In [1]: import numpy as np

In [2]: np.set_printoptions(suppress=True, linewidth=200)

In [3]: tidy = lambda a: np.round(a, 3) + 0

In [4]: J = np.load("block9.npy")

In [5]: J
Out[5]: 
array([[ 6, -3, -6, -3, -9, -3,  9,  3,  3, -3, -9,  6],
       [ 6, -3, -6, -3, -9, -3,  9,  3,  3, -3, -9,  6],
       [-4,  2,  4,  2,  6,  2, -6, -2, -2,  2,  6, -4],
       [-4,  2,  4,  2,  6,  2, -6, -2, -2,  2,  6, -4],
       [-6,  3,  6,  3,  9,  3, -9, -3, -3,  3,  9, -6],
       [-4,  2,  4,  2,  6,  2, -6, -2, -2,  2,  6, -4],
       [ 6, -3, -6, -3, -9, -3,  9,  3,  3, -3, -9,  6],
       [-4,  2,  4,  2,  6,  2, -6, -2, -2,  2,  6, -4],
       [ 6, -3, -6, -3, -9, -3,  9,  3,  3, -3, -9,  6],
       [-2,  1,  2,  1,  3,  1, -3, -1, -1,  1,  3, -2],
       [-2,  1,  2,  1,  3,  1, -3, -1, -1,  1,  3, -2],
       [ 2, -1, -2, -1, -3, -1,  3,  1,  1, -1, -3,  2],
       [-6,  3,  6,  3,  9,  3, -9, -3, -3,  3,  9, -6]])

In [6]: left, s, Vt = np.linalg.svd(J)

In [7]: evecs = Vt[:(s > 1e-8).sum()]

In [8]: rng = np.random.default_rng(9)

In [9]: x0 = J[1] + 3 * J[7] + rng.integers(2) * np.eye(12)[9]

In [10]: x0
Out[10]: array([-6.,  3.,  6.,  3.,  9.,  3., -9., -3., -3.,  3.,  9., -6.])

In [11]: tidy(evecs.T @ evecs)
Out[11]: 
array([[ 0.089, -0.044, -0.089, -0.044, -0.133, -0.044,  0.133,  0.044,  0.044, -0.044, -0.133,  0.089],
       [-0.044,  0.022,  0.044,  0.022,  0.067,  0.022, -0.067, -0.022, -0.022,  0.022,  0.067, -0.044],
       [-0.089,  0.044,  0.089,  0.044,  0.133,  0.044, -0.133, -0.044, -0.044,  0.044,  0.133, -0.089],
       [-0.044,  0.022,  0.044,  0.022,  0.067,  0.022, -0.067, -0.022, -0.022,  0.022,  0.067, -0.044],
       [-0.133,  0.067,  0.133,  0.067,  0.2  ,  0.067, -0.2  , -0.067, -0.067,  0.067,  0.2  , -0.133],
       [-0.044,  0.022,  0.044,  0.022,  0.067,  0.022, -0.067, -0.022, -0.022,  0.022,  0.067, -0.044],
       [ 0.133, -0.067, -0.133, -0.067, -0.2  , -0.067,  0.2  ,  0.067,  0.067, -0.067, -0.2  ,  0.133],
       [ 0.044, -0.022, -0.044, -0.022, -0.067, -0.022,  0.067,  0.022,  0.022, -0.022, -0.067,  0.044],
       [ 0.044, -0.022, -0.044, -0.022, -0.067, -0.022,  0.067,  0.022,  0.022, -0.022, -0.067,  0.044],
       [-0.044,  0.022,  0.044,  0.022,  0.067,  0.022, -0.067, -0.022, -0.022,  0.022,  0.067, -0.044],
       [-0.133,  0.067,  0.133,  0.067,  0.2  ,  0.067, -0.2  , -0.067, -0.067,  0.067,  0.2  , -0.133],
       [ 0.089, -0.044, -0.089, -0.044, -0.133, -0.044,  0.133,  0.044,  0.044, -0.044, -0.133,  0.089]])

In [12]: np.linalg.matrix_rank(np.vstack([J, x0]))
Out[12]: np.int64(1)

In [13]: M = np.load("a.npy")

In [14]: M
Out[14]: 
array([[ 2,  0,  0,  0,  0,  0,  0,  0,  0,  0,  0,  0,  0,  0,  0],
       [ 0, -4,  0,  0,  0,  0,  0,  0,  0,  0,  0,  0,  0,  0,  0],
       [ 0,  0,  2,  0,  0,  0,  0,  0,  0,  0,  0,  0,  0,  0,  0],
       [ 0,  0,  0,  3,  0,  0,  0,  0,  0,  0,  0,  0,  0,  0,  0],
       [ 0,  0,  0,  0,  2,  0,  0,  0,  0,  0,  0,  0,  0,  0,  0],
       [ 0,  0,  0,  0,  0, -4,  0,  0,  0,  0,  0,  0,  0,  0,  0],
       [ 0,  0,  0,  0,  0,  0,  0,  0,  0,  0,  0,  0,  0,  0,  0],
       [ 0,  0,  0,  0,  0,  0,  0,  5,  0,  0,  0,  0,  0,  0,  0],
       [ 0,  0,  0,  0,  0,  0,  0,  0, -5,  0,  0,  0,  0,  0,  0],
       [ 0,  0,  0,  0,  0,  0,  0,  0,  0,  2,  0,  0,  0,  0,  0],
       [ 0,  0,  0,  0,  0,  0,  0,  0,  0,  0,  0,  0,  0,  0,  0],
       [ 0,  0,  0,  0,  0,  0,  0,  0,  0,  0,  0,  0,  0,  0,  0],
       [ 0,  0,  0,  0,  0,  0,  0,  0,  0,  0,  0,  0, -2,  0,  0],
       [ 0,  0,  0,  0,  0,  0,  0,  0,  0,  0,  0,  0,  0, -7,  0],
       [ 0,  0,  0,  0,  0,  0,  0,  0,  0,  0,  0,  0,  0,  0, -1]])

In [15]: evals, evecs = np.linalg.eigh(M)

In [16]: tidy(np.linalg.eigvalsh(M @ M))
Out[16]: array([ 0.,  0.,  0.,  1.,  4.,  4.,  4.,  4.,  4.,  9., 16., 16., 25., 25., 49.])

In [17]: evals
Out[17]: array([-7., -5., -4., -4., -2., -1.,  0.,  0.,  0.,  2.,  2.,  2.,  2.,  3.,  5.])

In [18]: np.abs(evecs[:, -1]).round(6).argmax()
Out[18]: np.int64(7)

In [19]: np.abs(evecs[:, -1])
Out[19]: array([0., 0., 0., 0., 0., 0., 0., 1., 0., 0., 0., 0., 0., 0., 0.])

In [20]: (evals > 1e-8).sum(), (evals < -1e-8).sum()
Out[20]: (np.int64(6), np.int64(6))

In [21]: tidy(np.linalg.eigvalsh(M + 3 * np.eye(15)))
Out[21]: array([-4., -2., -1., -1.,  1.,  2.,  3.,  3.,  3.,  5.,  5.,  5.,  5.,  6.,  8.])

In [22]: tidy(np.abs(np.linalg.eigvals(M)).max())
Out[22]: np.float64(7.0)

In [23]: tidy(np.linalg.det(M))
Out[23]: np.float64(0.0)

In [24]: np.allclose(M, M.T)
Out[24]: True

In [25]: np.allclose(M @ M.T, M.T @ M)
Out[25]: True

In [26]: x0 = np.array([0, 6, 4, 5, 0, 3, 3, 5, 5, 9, 5, 7, 2, 8, 7])

In [27]: M @ (2 * x0)
Out[27]: array([   0,  -48,   16,   30,    0,  -24,    0,   50,  -50,   36,    0,    0,   -8, -112,  -14])

In [28]: np.sign((M @ x0).round(6))
Out[28]: array([ 0, -1,  1,  1,  0, -1,  0,  1, -1,  1,  0,  0, -1, -1, -1])

In [29]: M @ x0
Out[29]: array([  0, -24,   8,  15,   0, -12,   0,  25, -25,  18,   0,   0,  -4, -56,  -7])

In [30]: np.linalg.norm(M @ x0) <= np.linalg.norm(M, 2) * np.linalg.norm(x0) + 1e-9
Out[30]: np.True_

In [31]: np.einsum("ij,j->i", M, x0)
Out[31]: array([  0, -24,   8,  15,   0, -12,   0,  25, -25,  18,   0,   0,  -4, -56,  -7])

In [32]: M @ np.eye(15)[3]
Out[32]: array([0., 0., 0., 3., 0., 0., 0., 0., 0., 0., 0., 0., 0., 0., 0.])

In [33]: M @ np.ones(15)
Out[33]: array([ 2., -4.,  2.,  3.,  2., -4.,  0.,  5., -5.,  2.,  0.,  0., -2., -7., -1.])

In [34]: [round(float(np.linalg.det(M[:i, :i])), 2) + 0 for i in range(1, 16)]
Out[34]: 
[2.0,
 -8.0,
 -16.0,
 -48.0,
 -96.0,
 384.0,
 0.0,
 0.0,
 0.0,
 0.0,
 0.0,
 0.0,
 0.0,
 0.0,
 0.0]

In [35]: F = np.load("dump.npy")

In [36]: F
Out[36]: 
array([[ 0,  0,  1,  0,  0],
       [ 0,  0,  0,  0,  0],
       [ 0, -2,  0,  0,  0],
       [ 2,  0,  0,  0,  0],
       [ 0,  0,  0,  0,  1]])

In [37]: np.allclose(F[:-1].T @ np.linalg.lstsq(F[:-1].T, F[-1])[0], F[-1])
Out[37]: False

In [38]: tidy(F @ np.linalg.pinv(F) @ F)
Out[38]: 
array([[ 0.,  0.,  1.,  0.,  0.],
       [ 0.,  0.,  0.,  0.,  0.],
       [ 0., -2.,  0.,  0.,  0.],
       [ 2.,  0.,  0.,  0.,  0.],
       [ 0.,  0.,  0.,  0.,  1.]])

In [39]: np.abs(np.diag(np.linalg.qr(F)[1])) > 1e-9
Out[39]: array([ True,  True,  True, False,  True])

In [40]: np.unique(F.round(6), axis=0).shape
Out[40]: (5, 5)

In [41]: def softmax(z):
    ...:     e = np.exp(z - z.max(axis=-1, keepdims=True))
    ...:     return e / e.sum(axis=-1, keepdims=True)
    ...: 

In [42]: tidy(softmax(F[2]))
Out[42]: array([0.242, 0.033, 0.242, 0.242, 0.242])

In [43]: scores = F @ F.T / np.sqrt(5)

In [44]: tidy(softmax(scores))
Out[44]: 
array([[0.281, 0.18 , 0.18 , 0.18 , 0.18 ],
       [0.2  , 0.2  , 0.2  , 0.2  , 0.2  ],
       [0.1  , 0.1  , 0.599, 0.1  , 0.1  ],
       [0.1  , 0.1  , 0.1  , 0.599, 0.1  ],
       [0.18 , 0.18 , 0.18 , 0.18 , 0.281]])

In [45]: tidy(np.linalg.norm(F[4] - F[1]))
Out[45]: np.float64(1.0)

In [46]: tidy(np.linalg.norm(F[4], 1)), tidy(np.linalg.norm(F[4], np.inf))
Out[46]: (np.float64(1.0), np.float64(1.0))

In [47]: F[4] @ F[1]
Out[47]: np.int64(0)

In [48]: tidy(np.linalg.norm(F, axis=1))
Out[48]: array([1., 0., 2., 2., 1.])

In [49]: left, s, Vt = np.linalg.svd(F)

In [50]: s
Out[50]: array([2., 2., 1., 1., 0.])

In [51]: np.argmax(s[:-1] / (s[1:] + 1e-6)) + 1
Out[51]: np.int64(4)

In [52]: B = left[:, :4] @ np.diag(s[:4]) @ Vt[:4]

In [53]: np.abs(F - B).max()
Out[53]: np.float64(0.0)

In [54]: tidy(np.linalg.norm(F - B) / np.linalg.norm(F))
Out[54]: np.float64(0.0)

In [55]: mat = np.array([[1, 2, 0, 3, -1],
    ...:     [-1, -1, 3, 0, 1],
    ...:     [-2, 3, -1, 0, -3],
    ...:     [1, -3, 1, -1, -3],
    ...:     [-2, -2, 2, -3, -2],
    ...:     [3, -1, -1, 1, -3],
    ...:     [2, 1, 2, -2, -1]]) * (rng.random((7, 5)) < 0.3)

In [56]: mat
Out[56]: 
array([[ 1,  0,  0,  0,  0],
       [ 0,  0,  3,  0,  0],
       [-2,  3,  0,  0,  0],
       [ 0,  0,  1,  0, -3],
       [ 0,  0,  0,  0,  0],
       [ 0,  0,  0,  1,  0],
       [ 0,  0,  0, -2, -1]])

In [57]: x0 = np.array([-5, -5, 5, -4, -3])

In [58]: rhs = mat @ x0

In [59]: tidy(np.linalg.solve(mat.T @ mat, mat.T @ rhs))
Out[59]: array([-5., -5.,  5., -4., -3.])

In [60]: tidy(np.linalg.pinv(mat) @ mat)
Out[60]: 
array([[1., 0., 0., 0., 0.],
       [0., 1., 0., 0., 0.],
       [0., 0., 1., 0., 0.],
       [0., 0., 0., 1., 0.],
       [0., 0., 0., 0., 1.]])

In [61]: rhs
Out[61]: array([-5, 15, -5, 14,  0, -4, 11])

In [62]: tidy(np.linalg.lstsq(mat, rhs)[0])
Out[62]: array([-5., -5.,  5., -4., -3.])

In [63]: rhs = rhs + 0.3 * rng.normal(size=7)

In [64]: tidy(rhs)
Out[64]: array([-4.993, 15.153, -4.973, 13.894,  0.008, -3.684, 10.945])

In [65]: beta, *_ = np.linalg.lstsq(mat, rhs)

In [66]: [round(float(np.linalg.norm(np.linalg.solve(mat.T @ mat + lam * np.eye(5), mat.T @ rhs))), 2) for lam in (0, 1, 10, 100)]
Out[66]: [9.97, 7.04, 3.75, 0.75]

In [67]: beta.round()
Out[67]: array([-5., -5.,  5., -4., -3.])
